$ ipython --no-banner

In [1]: import numpy as np

In [2]: import numpy.linalg as la

In [3]: np.set_printoptions(precision=3, suppress=True, linewidth=100, floatmode="fixed")

In [4]: arr = np.array([[1, 1, -1, 1, -1, 2, 2],
   ...:     [4, 4, 2, 4, 2, 5, 5],
   ...:     [3, 3, 1, 3, 1, 4, 4],
   ...:     [2, 2, 0, 2, 0, 3, 3],
   ...:     [2, 2, 0, 2, 0, 3, 3],
   ...:     [2, 2, 0, 2, 0, 3, 3],
   ...:     [1, 1, -1, 1, -1, 2, 2]])

In [5]: # rank 2

In [6]: la.lstsq(arr[:-1].T, arr[-1])[2]
Out[6]: np.int32(2)

In [7]: try:
   ...:     la.inv(arr)
   ...: except la.LinAlgError as e:
   ...:     print("failed:", e)
   ...: 
failed: Singular matrix

In [8]: np.round(arr @ la.pinv(arr) @ arr, 3) + 0
Out[8]: 
array([[ 1.000,  1.000, -1.000,  1.000, -1.000,  2.000,  2.000],
       [ 4.000,  4.000,  2.000,  4.000,  2.000,  5.000,  5.000],
       [ 3.000,  3.000,  1.000,  3.000,  1.000,  4.000,  4.000],
       [ 2.000,  2.000,  0.000,  2.000,  0.000,  3.000,  3.000],
       [ 2.000,  2.000,  0.000,  2.000,  0.000,  3.000,  3.000],
       [ 2.000,  2.000,  0.000,  2.000,  0.000,  3.000,  3.000],
       [ 1.000,  1.000, -1.000,  1.000, -1.000,  2.000,  2.000]])

In [9]: W0 = np.loadtxt("block6.csv", delimiter=",")

In [10]: W0
Out[10]: 
array([[-8.000, -7.000, -2.000, -5.000,  9.000, -2.000,  5.000],
       [-9.000, -7.000, -5.000,  2.000, -1.000,  1.000, -3.000],
       [ 1.000,  0.000,  4.000,  1.000,  4.000, -2.000, -9.000],
       [-2.000,  9.000,  1.000,  6.000, -1.000, -4.000, -3.000],
       [ 5.000,  9.000,  3.000,  2.000,  3.000,  7.000,  3.000],
       [-1.000,  3.000,  9.000, -8.000,  7.000,  8.000, -9.000],
       [ 5.000,  5.000, -8.000,  5.000, -3.000,  7.000,  1.000],
       [ 3.000, -4.000,  9.000, -9.000,  5.000, -8.000,  4.000],
       [10.000,  7.000,  8.000, -9.000, 11.000, -4.000, 11.000]])

In [11]: Uu, sigma, Vt = la.svd(W0, full_matrices=False)

In [12]: np.round(Uu.T @ W0 @ Vt.T, 3) + 0
Out[12]: 
array([[30.746,  0.000,  0.000,  0.000,  0.000,  0.000,  0.000],
       [ 0.000, 24.218,  0.000,  0.000,  0.000,  0.000,  0.000],
       [ 0.000,  0.000, 19.593,  0.000,  0.000,  0.000,  0.000],
       [ 0.000,  0.000,  0.000, 14.185,  0.000,  0.000,  0.000],
       [ 0.000,  0.000,  0.000,  0.000, 10.185,  0.000,  0.000],
       [ 0.000,  0.000,  0.000,  0.000,  0.000,  5.910,  0.000],
       [ 0.000,  0.000,  0.000,  0.000,  0.000,  0.000,  3.227]])

In [13]: np.round(Uu.T @ Uu, 3) + 0
Out[13]: 
array([[1.000, 0.000, 0.000, 0.000, 0.000, 0.000, 0.000],
       [0.000, 1.000, 0.000, 0.000, 0.000, 0.000, 0.000],
       [0.000, 0.000, 1.000, 0.000, 0.000, 0.000, 0.000],
       [0.000, 0.000, 0.000, 1.000, 0.000, 0.000, 0.000],
       [0.000, 0.000, 0.000, 0.000, 1.000, 0.000, 0.000],
       [0.000, 0.000, 0.000, 0.000, 0.000, 1.000, 0.000],
       [0.000, 0.000, 0.000, 0.000, 0.000, 0.000, 1.000]])

In [14]: round(float(np.sqrt((sigma ** 2).sum())), 3), round(float(la.norm(W0)), 3)
Out[14]: (47.603, 47.603)

In [15]: Uu.shape, sigma.shape, Vt.shape
Out[15]: ((9, 7), (7,), (7, 7))

In [16]: np.round(Vt @ Vt.T, 3) + 0
Out[16]: 
array([[1.000, 0.000, 0.000, 0.000, 0.000, 0.000, 0.000],
       [0.000, 1.000, 0.000, 0.000, 0.000, 0.000, 0.000],
       [0.000, 0.000, 1.000, 0.000, 0.000, 0.000, 0.000],
       [0.000, 0.000, 0.000, 1.000, 0.000, 0.000, 0.000],
       [0.000, 0.000, 0.000, 0.000, 1.000, 0.000, 0.000],
       [0.000, 0.000, 0.000, 0.000, 0.000, 1.000, 0.000],
       [0.000, 0.000, 0.000, 0.000, 0.000, 0.000, 1.000]])

In [17]: sigma / sigma[0]
Out[17]: array([1.000, 0.788, 0.637, 0.461, 0.331, 0.192, 0.105])
